$ python -q
>>> import numpy as np
>>> np.set_printoptions(precision=2, suppress=True, linewidth=100, legacy="1.25")
>>> rnd = lambda a: np.round(a, 2) + 0
>>> sigma = 20 * 0.5 ** np.arange(6)
>>> Q, _ = np.linalg.qr(np.array([[1.6, -1.5, -0.3, 0.5, -0.4, -1.2],
...     [0.6, 0.5, 0.7, 0.0, -0.2, -1.0],
...     [-0.2, -2.7, -1.0, 0.8, 0.2, 1.3],
...     [-1.9, 0.3, 1.3, -1.4, 1.3, 0.3],
...     [-3.5, 1.6, -0.4, -1.3, 1.0, 0.2],
...     [-0.3, -0.9, 0.5, -0.3, -0.2, 1.7]]))
>>> rng = np.random.default_rng(678)
>>> K = rng.normal(size=(20, 6)) * sigma @ Q
>>> print(rnd(K))
[[ -9.26   6.68  -1.5  -12.41   2.21  -8.07]
 [  9.97  -1.39   0.62  11.93  -0.83  12.06]
 [  3.25   5.75  -1.21   3.99   2.43  -1.9 ]
 [ -4.86   1.65   0.31 -10.6    1.34  -4.58]
 [ -1.02  11.67   1.55  -7.31   3.6   -3.63]
 [ -2.58  -0.93  -4.48 -10.78   1.88  -2.1 ]
 [  6.55  -7.86  -0.12   9.79  -2.46   7.67]
 [ -4.3  -12.84  -6.22  -0.67  -4.24  -8.73]
 [  4.26   4.86   0.21   5.94   1.13   4.87]
 [ -0.04   0.53   3.01  -1.45  -0.35   1.25]
 [ -1.38   0.79   1.65 -10.87   0.43   5.91]
 [ -2.09   4.71   1.95   5.04  -0.31  -9.81]
 [  4.6   -6.31  -3.56   9.39  -0.89   2.77]
 [-13.63   4.58  -3.16 -21.24   1.69 -27.03]
 [ -2.73  11.79   6.75  -7.68   0.88   4.81]
 [  2.02  -2.09  -0.51   3.93   0.38   6.82]
 [ -1.08   1.64  -1.44  -0.22   1.17  -4.27]
 [-14.85  16.11   3.82 -37.11   3.62  -8.55]
 [ -3.37   1.07  -1.7   -2.79  -0.35 -13.53]
 [ 15.26 -13.94  -4.46  26.68  -2.29  15.18]]
>>> x = np.array([0, 3, 3, 0, 1, 2])
>>> target = K @ x
>>> print(rnd(np.linalg.solve(K.T @ K, K.T @ target)))
[0. 3. 3. 0. 1. 2.]
>>> print(rnd(np.linalg.pinv(K) @ K))
[[1. 0. 0. 0. 0. 0.]
 [0. 1. 0. 0. 0. 0.]
 [0. 0. 1. 0. 0. 0.]
 [0. 0. 0. 1. 0. 0.]
 [0. 0. 0. 0. 1. 0.]
 [0. 0. 0. 0. 0. 1.]]
>>> print(rnd(np.linalg.lstsq(K, target)[0]))
[0. 3. 3. 0. 1. 2.]
>>> target = target + 0.1 * rng.normal(size=20)
>>> print(rnd(target))
[  1.74  20.96  11.89  -2.01  35.9  -18.55 -11.08 -78.96  26.02  12.69  19.53   0.25 -25.09 -48.12
  66.26   6.18  -6.54  46.24 -29.21 -27.18]
>>> beta, *_ = np.linalg.lstsq(K, target)
>>> print(rnd(K.T @ (target - K @ beta)))
[0. 0. 0. 0. 0. 0.]
>>> print(rnd(np.linalg.norm(target - K @ beta)))
0.46
>>> print(rnd(beta))
[-0.04  3.01  3.    0.01  0.98  2.01]
>>> F = np.array([[4, 4, -4, 6, 6, 0],
...     [4, 8, -8, 4, 6, -4],
...     [-4, -8, 8, -4, -6, 4],
...     [6, 4, -4, 10, 9, 2],
...     [6, 6, -6, 9, 9, 0],
...     [0, -4, 4, 2, 0, 4]])
>>> print(rnd(np.abs(np.linalg.eigvals(F)).max()))
31.36
>>> print(np.allclose(F, F.T))
True
>>> print(np.trace(F))
43
>>> mat = np.loadtxt("data.csv", delimiter=",")
>>> print(mat)
[[13.  20.  -1.   4.  16. ]
 [ 0.   2.   0.4  0.4 -1.3]
 [-1.7 -1.   0.   0.9  1.2]
 [ 1.1  0.   0.3  0.8 -1.7]
 [ 0.5  0.6  1.1  1.7  0.3]
 [ 0.9 -1.5  0.5 -0.9  0. ]
 [ 1.2 -0.7  1.8 -1.1 -1.4]
 [-0.1  0.  -0.5  2.  -1.3]
 [-1.2 -1.4  0.3  1.3  0.1]
 [ 2.   2.   1.5  0.4 -1. ]
 [-0.2 -0.6  1.  -1.2 -0.6]
 [-0.2  0.6 -1.5  1.   1. ]
 [ 0.5 -0.8  0.6 -1.   1.5]
 [-0.5  2.2  1.  -0.3 -0.2]
 [ 0.7 -1.8 -0.7  0.2  0.1]
 [-0.7 -0.6  0.3  0.  -0.2]
 [ 1.3  1.4 -0.1  1.2 -0.5]
 [ 1.1 -0.7  0.1  1.6  1.2]
 [-1.5  0.1  0.6  0.1  1.5]
 [-0.1  0.8  0.6 -1.2  0.8]
 [-0.3  2.6 -0.7 -0.3  0.1]
 [-0.7 -0.3  0.8  1.1 -0.9]
 [ 1.5 -2.   0.9 -0.7  0.9]
 [ 0.5  1.1  0.1 -1.2 -0.1]
 [ 0.6 -0.2  0.7 -1.2 -0.2]
 [-1.2  0.2  1.1  0.4  0.6]
 [-0.8  0.8 -1.   0.7 -1.3]
 [ 0.2  1.1 -0.1  0.  -0.7]
 [-0.7  1.1  0.3 -0.7  0.4]
 [ 0.1 -1.9 -0.9 -0.3 -0.6]
 [ 0.9 -0.8 -0.2 -2.3  0.6]
 [ 0.1 -0.2 -0.2  0.4 -2.6]
 [ 1.1 -0.1 -1.3 -1.4 -1.2]]
>>> cov = np.cov(mat, rowvar=False)
>>> print(rnd(np.corrcoef(mat[:, 0], mat[:, 4])[0, 1]))
0.85
>>> print(np.argsort(-mat.std(axis=0).round(6), kind="stable"))
[1 4 0 3 2]
>>> print(np.argwhere(np.triu(np.abs(np.corrcoef(mat.T)) > 0.8, 1)))
[[0 1]
 [0 4]
 [1 4]]
>>> Xc = mat - mat.mean(axis=0)
>>> vecs = np.linalg.svd(Xc)[2][:1]
>>> Y = Xc - Xc @ vecs.T @ vecs
>>> print(np.linalg.norm(Y, axis=1).round(6).argmax())
22
>>> print(rnd(np.diag(vecs.T @ vecs)))
[0.19 0.49 0.   0.02 0.3 ]
>>> print(rnd(np.cov(Xc @ vecs.T, rowvar=False)))
26.35
>>> print(rnd(np.linalg.norm(Y) / np.linalg.norm(Xc)))
0.37
